$ python -q
>>> import numpy as np
>>> import numpy.linalg as la
>>> np.set_printoptions(suppress=True, linewidth=140)
>>> tidy = lambda a: np.round(a, 4) + 0
>>> mat = np.load("data.npy")
>>> mat
array([[ -6,   4,  -3,   2],
       [  4,   4,   2,   2],
       [-15,  10, -21,  14],
       [ 10,  10,  14,  14]])
>>> blk = np.stack([mat, 3 * mat, mat[::-1]])
>>> tidy(la.det(blk))
array([  8100., 656100.,   8100.])
>>> tidy(la.norm(blk, axis=(1, 2)))
array([ 40.7308, 122.1925,  40.7308])
>>> la.matrix_rank(blk.reshape(3, -1))
np.int64(2)
>>> np.einsum("bij,cij->bc", blk, blk)
array([[ 1659,  4977,  -136],
       [ 4977, 14931,  -408],
       [ -136,  -408,  1659]])
>>> (blk @ mat.T).shape
(3, 4, 4)
>>> F = np.loadtxt("case16.csv", delimiter=",")
>>> F
array([[2., 0., 0., 0., 0., 0., 0., 0., 0., 0., 0., 0., 0.],
       [0., 3., 2., 2., 3., 3., 3., 0., 2., 1., 0., 2., 0.],
       [0., 2., 0., 2., 2., 0., 3., 3., 0., 3., 0., 0., 1.],
       [0., 3., 1., 1., 3., 1., 3., 1., 0., 0., 1., 3., 3.],
       [0., 3., 0., 1., 2., 0., 1., 3., 2., 3., 0., 2., 2.],
       [0., 1., 0., 0., 3., 0., 3., 0., 2., 3., 2., 3., 2.],
       [0., 0., 0., 0., 0., 1., 3., 3., 0., 3., 1., 0., 1.],
       [0., 3., 0., 3., 1., 3., 3., 1., 3., 3., 3., 0., 1.],
       [0., 1., 2., 2., 2., 2., 2., 0., 2., 3., 1., 3., 3.],
       [0., 1., 2., 1., 1., 3., 1., 2., 1., 1., 1., 1., 0.],
       [0., 1., 2., 0., 3., 0., 1., 3., 2., 1., 2., 2., 0.],
       [0., 0., 1., 0., 0., 0., 0., 0., 2., 2., 0., 0., 0.],
       [0., 1., 0., 3., 3., 2., 2., 2., 1., 0., 3., 1., 1.]])
>>> r0 = np.array([2, 4, 3])
>>> np.polyval(r0, F[12])
array([ 3.,  9.,  3., 33., 33., 19., 19., 19.,  9.,  3., 33.,  9.,  9.])
>>> np.convolve(F[12], r0)
array([ 0.,  2.,  4.,  9., 18., 25., 21., 18., 16., 10.,  9., 14., 15.,  7.,  3.])
>>> np.cross(F[12, :3], F[0, :3])
array([ 0.,  0., -2.])
>>> r0, v = F[10], F[8]
>>> r0 @ v
np.float64(28.0)
>>> p = (r0 @ v) / (r0 @ r0) * r0
>>> tidy(v - p)
array([ 0.    ,  0.2432,  0.4865,  2.    , -0.2703,  2.    ,  1.2432, -2.2703,  0.4865,  2.2432, -0.5135,  1.4865,  3.    ])
>>> la.matrix_rank(np.outer(r0, v))
np.int64(1)
>>> x = np.array([2, 3, 0, 3, 0, 3, 3, 1, 3, 0, 2, 2, 3])
>>> y = F @ x
>>> b, lr = np.zeros(13), 1 / la.norm(F, 2) ** 2
>>> for i in range(15):
...     b -= lr * F.T @ (F @ b - y)
...     if i % 5 == 0: print(i, round(la.norm(F @ b - y), 4))
... 
0 16.3193
5 11.7006
10 8.9776
>>> tidy(la.cond(F))
np.float64(88.3362)
>>> Y = np.array([[-5, 1],
...     [-3, 0],
...     [2, -4],
...     [2, -5],
...     [5, -5],
...     [1, -2],
...     [2, 0],
...     [-2, 3],
...     [2, -4],
...     [2, 4],
...     [0, 2],
...     [-4, -5],
...     [-5, -2]])
>>> la.matrix_rank(F @ Y)
np.int64(2)
>>> np.einsum("ik,kj->ji", F, Y)
array([[-10.,  21.,   9., -12.,  -9.,   6.,   2.,  16.,   4.,   9.,  10.,  10.,  13.],
       [  2., -53.,  -1., -42., -16., -26.,  19., -19., -47., -21., -24.,  -4., -33.]])
>>> F @ Y
array([[-10.,   2.],
       [ 21., -53.],
       [  9.,  -1.],
       [-12., -42.],
       [ -9., -16.],
       [  6., -26.],
       [  2.,  19.],
       [ 16., -19.],
       [  4., -47.],
       [  9., -21.],
       [ 10., -24.],
       [ 10.,  -4.],
       [ 13., -33.]])
>>> np.vstack([F, Y.T]).shape
(15, 13)
>>> def softmax(z):
...     e = np.exp(z - z.max(axis=-1, keepdims=True))
...     return e / e.sum(axis=-1, keepdims=True)
... 
>>> tidy(softmax(10 * F[3]))
array([0. , 0.2, 0. , 0. , 0.2, 0. , 0.2, 0. , 0. , 0. , 0. , 0.2, 0.2])
>>> tidy(softmax(F).sum(axis=1))
array([1., 1., 1., 1., 1., 1., 1., 1., 1., 1., 1., 1., 1.])
>>> att = F @ F.T / np.sqrt(13)
>>> softmax(att).round(6).argmax(axis=1)
array([ 0,  1,  2,  3,  4,  5,  6,  7,  8,  7, 10,  7, 12])
>>> A = np.array([[-1, -7, 0, 0, 0, 0],
...     [-8, -4, 0, 0, 0, 0],
...     [-5, -2, 0, 0, 0, 0],
...     [0, 0, -1, -7, 0, 0],
...     [0, 0, -8, -4, 0, 0],
...     [0, 0, -5, -2, 0, 0],
...     [0, 0, 0, 0, -1, -7],
...     [0, 0, 0, 0, -8, -4],
...     [0, 0, 0, 0, -5, -2]])
>>> W1 = np.array([[1, 0, -2],
...     [-2, -2, 0],
...     [0, 2, 3],
...     [3, -3, -1],
...     [-3, -1, 3],
...     [-3, -1, 1]])
>>> b = np.array([3, -1, -3])
>>> act = np.maximum(A @ W1 + b, 0)
>>> tidy((act > 0).mean(axis=0))
array([0.6667, 0.7778, 0.3333])
>>> la.matrix_rank(act)
np.int64(3)
>>> (act > 0).astype(int)
array([[1, 1, 0],
       [1, 1, 1],
       [1, 1, 1],
       [0, 1, 1],
       [0, 0, 0],
       [0, 0, 0],
       [1, 1, 0],
       [1, 1, 0],
       [1, 1, 0]])
>>> C = np.array([[0, -2], [1, 1], [0, 0]])
>>> W1 @ C
array([[ 0, -2],
       [-2,  2],
       [ 2,  2],
       [-3, -9],
       [-1,  5],
       [-1,  5]])
>>> (act @ C).round(6).argmax(axis=1)
array([0, 0, 0, 0, 0, 0, 0, 0, 0])
>>> r0, v = A[7], A[6]
>>> r0 @ v
np.int64(36)
>>> r0 @ r0
np.int64(80)
>>> p = (r0 @ v) / (r0 @ r0) * r0
>>> la.matrix_rank(np.outer(r0, v))
np.int64(1)
>>> tidy(la.norm(r0 + v) ** 2 + la.norm(r0 - v) ** 2)
np.float64(260.0)
>>> (v - p) @ r0
np.float64(0.0)
>>> rng = np.random.default_rng(7514)
>>> W0 = np.eye(10, dtype=int)[rng.permutation(10)]
>>> W0
array([[0, 0, 0, 0, 0, 1, 0, 0, 0, 0],
       [0, 0, 0, 0, 0, 0, 0, 0, 1, 0],
       [0, 0, 0, 0, 0, 0, 0, 0, 0, 1],
       [0, 0, 0, 1, 0, 0, 0, 0, 0, 0],
       [0, 0, 0, 0, 1, 0, 0, 0, 0, 0],
       [1, 0, 0, 0, 0, 0, 0, 0, 0, 0],
       [0, 0, 0, 0, 0, 0, 0, 1, 0, 0],
       [0, 1, 0, 0, 0, 0, 0, 0, 0, 0],
       [0, 0, 1, 0, 0, 0, 0, 0, 0, 0],
       [0, 0, 0, 0, 0, 0, 1, 0, 0, 0]])
>>> tidy(la.pinv(W0))
array([[0., 0., 0., 0., 0., 1., 0., 0., 0., 0.],
       [0., 0., 0., 0., 0., 0., 0., 1., 0., 0.],
       [0., 0., 0., 0., 0., 0., 0., 0., 1., 0.],
       [0., 0., 0., 1., 0., 0., 0., 0., 0., 0.],
       [0., 0., 0., 0., 1., 0., 0., 0., 0., 0.],
       [1., 0., 0., 0., 0., 0., 0., 0., 0., 0.],
       [0., 0., 0., 0., 0., 0., 0., 0., 0., 1.],
       [0., 0., 0., 0., 0., 0., 1., 0., 0., 0.],
       [0., 1., 0., 0., 0., 0., 0., 0., 0., 0.],
       [0., 0., 1., 0., 0., 0., 0., 0., 0., 0.]])
>>> tidy(la.svd(W0, compute_uv=False))
array([1., 1., 1., 1., 1., 1., 1., 1., 1., 1.])
>>> W0.T @ W0
array([[1, 0, 0, 0, 0, 0, 0, 0, 0, 0],
       [0, 1, 0, 0, 0, 0, 0, 0, 0, 0],
       [0, 0, 1, 0, 0, 0, 0, 0, 0, 0],
       [0, 0, 0, 1, 0, 0, 0, 0, 0, 0],
       [0, 0, 0, 0, 1, 0, 0, 0, 0, 0],
       [0, 0, 0, 0, 0, 1, 0, 0, 0, 0],
       [0, 0, 0, 0, 0, 0, 1, 0, 0, 0],
       [0, 0, 0, 0, 0, 0, 0, 1, 0, 0],
       [0, 0, 0, 0, 0, 0, 0, 0, 1, 0],
       [0, 0, 0, 0, 0, 0, 0, 0, 0, 1]])
>>> W0[:, 2] @ W0[:, 3]
np.int64(0)
